% ipython --no-banner

In [1]: import numpy as np

In [2]: from numpy import linalg as LA

In [3]: np.set_printoptions(suppress=True, linewidth=200)

In [4]: data = np.load("x.npy")

In [5]: print(data)
[[0 0 2 0 0 2]
 [2 1 0 2 1 1]
 [2 2 1 1 1 1]
 [0 0 2 0 0 2]]

In [6]: Uu, sigma, Vh = LA.svd(data)

In [7]: print(np.argmax(sigma[:-1] / (sigma[1:] + 1e-6)) + 1)
3

In [8]: print(sigma.round(4) + 0)
[5.0443 3.5116 1.1063 0.    ]

In [9]: B = Uu[:, :3] @ np.diag(sigma[:3]) @ Vh[:3]

In [10]: print(B.round(4) + 0)
[[0. 0. 2. 0. 0. 2.]
 [2. 1. 0. 2. 1. 1.]
 [2. 2. 1. 1. 1. 1.]
 [0. 0. 2. 0. 0. 2.]]

In [11]: print(round(float(np.abs(data - B).max()), 4))
0.0

In [12]: print(np.round(LA.norm(data - B) / LA.norm(data), 4))
0.0

In [13]: print(LA.matrix_rank(data, rtol=0.05))
3

In [14]: J = np.load("sample4.npy")

In [15]: print(J.round(4))
[[-0.7357  0.519   0.3885 -0.1963]
 [-0.6267 -0.7432 -0.0832  0.2192]
 [-0.218   0.4189 -0.7047  0.5296]
 [ 0.1362  0.054   0.5878  0.7956]]

In [16]: x0 = np.array([0, 1, 2, 1])

In [17]: print(np.round(J.T @ (J @ x0), 4) + 0)
[0. 1. 2. 1.]

In [18]: print([p for p in range(1, 25) if np.allclose(LA.matrix_power(J, p), np.eye(4))])
[]

In [19]: x0 = np.array([-7, 7, 0, 8])

In [20]: print(np.round(J @ np.eye(4)[1], 4))
[ 0.519  -0.7432  0.4189  0.054 ]

In [21]: print(np.round((J * x0).sum(axis=1), 4))
[7.2118 0.9383 8.6946 5.7891]

In [22]: print(np.round(np.einsum("ij,j->i", J, x0), 4))
[7.2118 0.9383 8.6946 5.7891]

In [23]: print(np.round(J @ (2 * x0), 4))
[14.4237  1.8765 17.3892 11.5782]

In [24]: print(np.round(J @ x0, 4))
[7.2118 0.9383 8.6946 5.7891]

In [25]: K = np.loadtxt("w.csv", delimiter=",")

In [26]: print(K.round(4))
[[-3.7286  0.8634  1.0138 -0.5432  0.1714]
 [-0.4143 -3.0414 -0.1358 -1.6173  1.986 ]
 [-1.2429 -1.8778 -1.9988  1.0545 -2.4129]
 [-0.5524  1.1922 -2.9725  0.8266  2.1804]
 [-0.2762 -1.0281  1.4569  3.3606  1.2043]]

In [27]: B = K / np.sqrt((K ** 2).mean(axis=1, keepdims=True))

In [28]: print(B[1].round(4))
[-0.2316 -1.7002 -0.0759 -0.9041  1.1102]

In [29]: print(np.round(LA.norm(B, axis=1), 4))
[2.2361 2.2361 2.2361 2.2361 2.2361]

In [30]: M = np.minimum.outer(np.arange(1, 6), np.arange(1, 6)) * -2

In [31]: print(M)
[[ -2  -2  -2  -2  -2]
 [ -2  -4  -4  -4  -4]
 [ -2  -4  -6  -6  -6]
 [ -2  -4  -6  -8  -8]
 [ -2  -4  -6  -8 -10]]

In [32]: evals, vecs = LA.eig(M)

In [33]: print(np.round(np.sort(LA.eigvals(M @ M)), 4))
[  0.295    0.4992   1.3594   8.3948 609.4517]

In [34]: print(np.round(np.sort(LA.eigvals(LA.inv(M))), 4))
[-1.8413 -1.4154 -0.8577 -0.3451 -0.0405]

In [35]: print(np.round(np.sort(LA.eigvals(M.T)), 4))
[-24.6871  -2.8974  -1.1659  -0.7065  -0.5431]

In [36]: print(round(np.prod(evals), 4))
-32.0
